In [1]: import numpy as np

In [2]: np.set_printoptions(precision=4, suppress=True, linewidth=160, legacy="1.25")

In [3]: rng = np.random.default_rng(45)

In [4]: J = rng.normal(size=(42, 8))

In [5]: J = 3 * J / np.linalg.norm(J, axis=1, keepdims=True)

In [6]: J
Out[6]: 
array([[-0.9308, -1.2663,  0.275 ,  1.7157, -0.3019,  0.5336,  1.0809,  1.4024],
       [-1.1962,  0.6288, -0.0239, -0.8066, -0.9088, -0.3047, -1.3325, -1.9566],
       [ 0.0827,  1.0045, -0.3127,  0.9598, -0.5187, -1.2909, -1.9743, -1.0638],
       [ 1.6522, -0.2597, -2.065 , -0.0014, -0.4399, -0.5398, -0.7283, -0.9609],
       [-0.3427, -1.677 , -1.0592, -0.3044,  0.7062,  0.4226,  1.7115,  1.1177],
       [-1.8475,  0.5224,  0.9721,  0.2246, -1.8417, -0.3621, -0.8129,  0.3665],
       [ 1.6211,  0.9066, -1.4576,  1.1096,  0.0095,  1.3931, -0.4241,  0.272 ],
       [-0.0907, -0.2951,  1.8732,  1.0977,  0.5048, -1.7664, -0.9033, -0.013 ],
       [ 0.5725, -1.8029,  0.8187, -1.203 , -1.3022,  1.0311, -0.6788,  0.291 ],
       [ 1.3026,  0.7514, -1.6206, -0.9261, -0.9672,  0.4196,  0.3426,  1.4233],
       [ 0.444 ,  0.9149, -0.2848, -0.4149, -1.6866, -0.7671, -1.8422, -0.941 ],
       [ 2.0072,  0.2486,  0.0014, -0.2262, -0.7725, -0.1846,  1.3628, -1.5395],
       [-0.474 , -0.6621, -0.2669,  1.7605,  1.2591,  1.3311, -0.9182, -0.9828],
       [ 0.7522, -0.7826,  0.2377, -1.1568,  0.9249, -0.115 , -0.3375,  2.3334],
       [ 0.176 , -1.1205, -0.9728,  1.2475, -1.0168,  1.5688, -1.3038,  0.1268],
       [-1.4664,  1.0775,  1.2414,  0.3995, -0.4674, -0.9048, -0.4095, -1.6683],
       [-1.26  ,  1.47  , -0.8732, -0.2095,  1.6597,  0.2857, -0.1084,  1.2637],
       [ 0.2934,  0.2325,  0.0873,  1.0656,  1.2561, -1.914 ,  1.4677,  0.5668],
       [-0.3609,  0.7659, -1.4145,  0.2325,  1.0671, -0.3295, -2.2306,  0.0736],
       [-0.2771,  1.4962,  0.9368,  2.0781,  0.1042,  0.7748,  0.6924, -0.6308],
       [ 0.3009,  2.3618, -0.4751,  0.5495, -0.0554,  0.7678, -0.7164,  1.3031],
       [-0.1313, -0.4067, -0.9294,  0.8527, -1.691 ,  1.6912, -1.1987, -0.2641],
       [ 1.6919,  1.9473,  0.2988, -0.7025,  0.0542,  1.0856,  0.2062,  0.734 ],
       [ 1.4706, -2.1908,  0.0999,  0.1563, -0.6385,  0.6375, -0.9846, -0.4689],
       [-0.3682,  2.0003, -1.1987, -0.1418,  1.0746,  0.6537, -1.3479,  0.0858],
       [-2.0152,  0.8586,  0.6703, -0.6324, -1.1846,  0.0694, -0.8242, -1.1247],
       [ 0.1043,  1.2051, -0.5767, -1.0904, -1.0289,  1.4086, -1.1879, -1.2496],
       [ 0.7616,  0.1882,  1.3812,  0.3508, -0.9498,  1.4642, -1.6738,  0.7114],
       [-0.727 ,  2.3129, -0.4931,  0.804 , -0.5541,  0.3905,  0.9597, -0.9229],
       [-0.1859,  1.1053, -0.047 ,  1.8125, -0.0131, -1.1587, -1.424 ,  1.0421],
       [-0.6027, -1.4577,  2.1955, -0.3448, -0.6725,  0.9658, -0.0613,  0.4289],
       [ 0.0841, -0.7229, -0.9637,  0.7075,  0.3106, -0.2128, -2.5387, -0.674 ],
       [-0.1544,  1.0396,  0.3779,  1.5177, -1.8597, -0.6861,  0.1368, -1.2253],
       [-0.0335,  0.4486,  0.556 ,  1.0852, -2.1698, -1.5738, -0.3168,  0.1593],
       [-0.9907, -0.6763, -0.4436,  0.6333,  0.3055,  0.8406,  0.2907,  2.4655],
       [-0.315 ,  0.0091,  0.0896,  1.3613,  2.3314,  0.2563,  0.2656,  1.2115],
       [-0.4538, -0.3088, -2.5541,  0.2896, -0.6084,  0.7564, -0.0201, -1.0719],
       [-0.6907, -0.9216, -1.3032, -0.8059,  0.8684,  0.5191, -0.6805,  1.9594],
       [-0.0509,  0.2254,  0.0215, -1.0511, -1.5117, -0.203 , -1.0334,  2.1087],
       [ 0.6321, -2.3956,  0.9883, -0.4021,  0.7456, -0.9634,  0.2133,  0.4401],
       [-1.2729,  0.6826, -0.6451, -1.022 , -0.2918,  0.2342, -1.6123,  1.6472],
       [ 0.9206, -0.7772,  0.0331,  1.7465, -0.5465, -0.2598,  1.6799,  1.144 ]])

In [7]: def softmax(z):
   ...:     e = np.exp(z - z.max(axis=-1, keepdims=True))
   ...:     return e / e.sum(axis=-1, keepdims=True)
   ...: 

In [8]: softmax(J[3])
Out[8]: array([0.5668, 0.0838, 0.0138, 0.1085, 0.07  , 0.0633, 0.0524, 0.0415])

In [9]: np.round(softmax(10 * J[3]), 4) + 0
Out[9]: array([1., 0., 0., 0., 0., 0., 0., 0.])

In [10]: att = J @ J.T / np.sqrt(8)

In [11]: softmax(att).round(6).argmax(axis=1)
Out[11]: 
array([ 0,  1,  2,  3,  4,  5,  6,  7,  8,  9, 10, 11, 12, 13, 14, 15, 16, 17, 18, 19, 20, 21, 22, 23, 24, 25, 26, 27, 28, 29, 30, 31, 32, 33, 34, 35, 36, 37,
       38, 39, 40, 41])
